>>> import numpy as np
>>> np.set_printoptions(precision=1, suppress=True, linewidth=140)
>>> arr = np.load("data.npy")
>>> arr
array([[0, 3, 0, 3, 0, 3],
       [4, 4, 4, 4, 4, 4],
       [9, 4, 9, 4, 9, 4],
       [0, 3, 0, 3, 0, 3],
       [4, 4, 4, 4, 4, 4],
       [9, 4, 9, 4, 9, 4]])
>>> # rank 2
>>> r = np.linalg.matrix_rank(arr)
>>> r
np.int64(2)
>>> null = np.linalg.svd(arr)[2][r:].T
>>> [int(np.linalg.matrix_rank(arr[:, :j + 1])) for j in range(6)]
[1, 2, 2, 2, 2, 2]
>>> np.allclose(arr @ null, 0)
True
>>> null.shape
(6, 4)
>>> np.round(arr @ null, 1) + 0
array([[0., 0., 0., 0.],
       [0., 0., 0., 0.],
       [0., 0., 0., 0.],
       [0., 0., 0., 0.],
       [0., 0., 0., 0.],
       [0., 0., 0., 0.]])
>>> [int(np.linalg.matrix_rank(arr[:i])) for i in range(1, len(arr) + 1)]
[1, 2, 2, 2, 2, 2]
>>> U, sig, Vt = np.linalg.svd(arr)
>>> evecs = Vt[:(sig > 1e-8).sum()]
>>> rng = np.random.default_rng(0)
>>> x0 = arr[0] + 3 * arr[1] + rng.integers(2) * np.eye(6)[2]
>>> x0
array([12., 15., 13., 15., 12., 15.])
>>> np.linalg.matrix_rank(np.vstack([arr, x0]))
np.int64(3)
>>> np.round(evecs.T @ evecs, 1) + 0
array([[0.3, 0. , 0.3, 0. , 0.3, 0. ],
       [0. , 0.3, 0. , 0.3, 0. , 0.3],
       [0.3, 0. , 0.3, 0. , 0.3, 0. ],
       [0. , 0.3, 0. , 0.3, 0. , 0.3],
       [0.3, 0. , 0.3, 0. , 0.3, 0. ],
       [0. , 0.3, 0. , 0.3, 0. , 0.3]])
>>> round(np.linalg.norm(x0 - evecs.T @ evecs @ x0), 1)
np.float64(0.8)
>>> round(np.linalg.det(arr), 1)
np.float64(0.0)
>>> np.allclose(arr, arr.T)
False
>>> assert arr == arr.T
Traceback (most recent call last):
  File "<python-input-23>", line 1, in <module>
    assert arr == arr.T
           ^^^^^^^^^^^^
ValueError: The truth value of an array with more than one element is ambiguous. Use a.any() or a.all()
>>> np.trace(arr)
np.int64(24)
>>> M = np.loadtxt("arr.csv", delimiter=",")
>>> M
array([[ 1.,  3.,  1., -1., -3.],
       [-2., -2., -3., -1., -3.],
       [ 3.,  2.,  1.,  2.,  3.],
       [-3., -2.,  1.,  0.,  1.],
       [-3.,  3., -1., -2.,  3.],
       [-3.,  1.,  3.,  3., -2.],
       [-2., -2.,  3.,  3., -2.],
       [-2., -3., -3., -2., -1.],
       [-1., -2., -2.,  1.,  3.],
       [-1.,  2., -3.,  0., -1.],
       [-3., -3., -3., -2.,  1.],
       [ 1., -3., -3., -2.,  2.],
       [ 5.,  7.,  7.,  1.,  3.]])
>>> G = np.cov(M, rowvar=False)
>>> np.polyfit(M[:, 4], M[:, 2], 1)
array([ 0.1, -0.2])
>>> M.std(axis=0)
array([2.5, 3. , 3. , 1.8, 2.3])
>>> np.argsort(-M.std(axis=0).round(6), kind="stable")
array([2, 1, 0, 4, 3])
>>> np.median(M, axis=0)
array([-2., -2., -1.,  0.,  1.])
>>> W = np.array([[-5, 5], [3, 2], [4, -1], [0, -1], [-1, 0]])
>>> c = np.array([3, 2])
>>> act = np.maximum(M @ W + c, 0)
>>> act
array([[14., 13.],
       [ 0.,  0.],
       [ 0., 18.],
       [15.,  0.],
       [20.,  0.],
       [35.,  0.],
       [21.,  0.],
       [ 0.,  0.],
       [ 0.,  0.],
       [ 3.,  4.],
       [ 0.,  0.],
       [ 0.,  6.],
       [24., 33.]])
>>> (act > 0).astype(int)
array([[1, 1],
       [0, 0],
       [0, 1],
       [1, 0],
       [1, 0],
       [1, 0],
       [1, 0],
       [0, 0],
       [0, 0],
       [1, 1],
       [0, 0],
       [0, 1],
       [1, 1]])
>>> Z = np.array([[0, 3, 2], [0, 1, 2]])
>>> W @ Z
array([[  0, -10,   0],
       [  0,  11,  10],
       [  0,  11,   6],
       [  0,  -1,  -2],
       [  0,  -3,  -2]])
>>> act @ Z
array([[  0.,  55.,  54.],
       [  0.,   0.,   0.],
       [  0.,  18.,  36.],
       [  0.,  45.,  30.],
       [  0.,  60.,  40.],
       [  0., 105.,  70.],
       [  0.,  63.,  42.],
       [  0.,   0.,   0.],
       [  0.,   0.,   0.],
       [  0.,  13.,  14.],
       [  0.,   0.,   0.],
       [  0.,   6.,  12.],
       [  0., 105., 114.]])
